>>> import numpy as np
>>> np.set_printoptions(precision=2, suppress=True, linewidth=160)
>>> F = np.abs(np.array([[1, 1, 8, 8, 0, 2, 4, 9, 5],
...     [6, 8, 9, 0, 6, 5, 1, 6, 7],
...     [1, 6, 3, 5, 9, 1, 9, 4, 9],
...     [7, 8, 9, 0, 2, 2, 0, 6, 8],
...     [9, 6, 4, 5, 0, 3, 8, 2, 1],
...     [7, 7, 5, 7, 8, 0, 7, 7, 8],
...     [9, 6, 0, 2, 7, 1, 4, 1, 5],
...     [4, 2, 1, 1, 8, 1, 2, 9, 0],
...     [0, 9, 8, 7, 2, 7, 7, 1, 8]])) + np.eye(9)
>>> F = F / F.sum(axis=1, keepdims=True)
>>> print(F)
[[0.05 0.03 0.21 0.21 0.   0.05 0.1  0.23 0.13]
 [0.12 0.18 0.18 0.   0.12 0.1  0.02 0.12 0.14]
 [0.02 0.12 0.08 0.1  0.19 0.02 0.19 0.08 0.19]
 [0.16 0.19 0.21 0.02 0.05 0.05 0.   0.14 0.19]
 [0.23 0.15 0.1  0.13 0.03 0.08 0.21 0.05 0.03]
 [0.12 0.12 0.09 0.12 0.14 0.02 0.12 0.12 0.14]
 [0.25 0.17 0.   0.06 0.19 0.03 0.14 0.03 0.14]
 [0.14 0.07 0.03 0.03 0.28 0.03 0.07 0.34 0.  ]
 [0.   0.18 0.16 0.14 0.04 0.14 0.14 0.02 0.18]]
>>> out = F / np.linalg.norm(F, axis=1, keepdims=True)
>>> C2 = out @ out.T
>>> print((C2 - 2 * np.eye(9)).round(6).argmax(axis=1))
[5 3 5 1 5 2 5 5 2]
>>> print(C2[1])
[0.66 1.   0.74 0.96 0.67 0.83 0.73 0.65 0.76]
>>> rng = np.random.default_rng(30066)
>>> out = F + rng.integers(-2, 3, (9, 1)) @ rng.integers(-2, 3, (1, 9))
>>> print(out)
[[ 4.05 -1.97 -3.79 -3.79 -2.   -1.95 -3.9   2.23 -3.87]
 [ 2.12 -0.82 -1.82 -2.   -0.88 -0.9  -1.98  1.12 -1.86]
 [ 4.02 -1.88 -3.92 -3.9  -1.81 -1.98 -3.81  2.08 -3.81]
 [ 0.16  0.19  0.21  0.02  0.05  0.05  0.    0.14  0.19]
 [-1.77  1.15  2.1   2.13  1.03  1.08  2.21 -0.95  2.03]
 [ 4.12 -1.88 -3.91 -3.88 -1.86 -1.98 -3.88  2.12 -3.86]
 [ 0.25  0.17  0.    0.06  0.19  0.03  0.14  0.03  0.14]
 [-3.86  2.07  4.03  4.03  2.28  2.03  4.07 -1.66  4.  ]
 [-4.    2.18  4.16  4.14  2.04  2.14  4.14 -1.98  4.18]]
>>> print(np.abs(out - F).sum(axis=1))
[28. 14. 28.  0. 14. 28.  0. 28. 28.]
>>> print(np.linalg.matrix_rank(out - F, tol=1e-8))
1
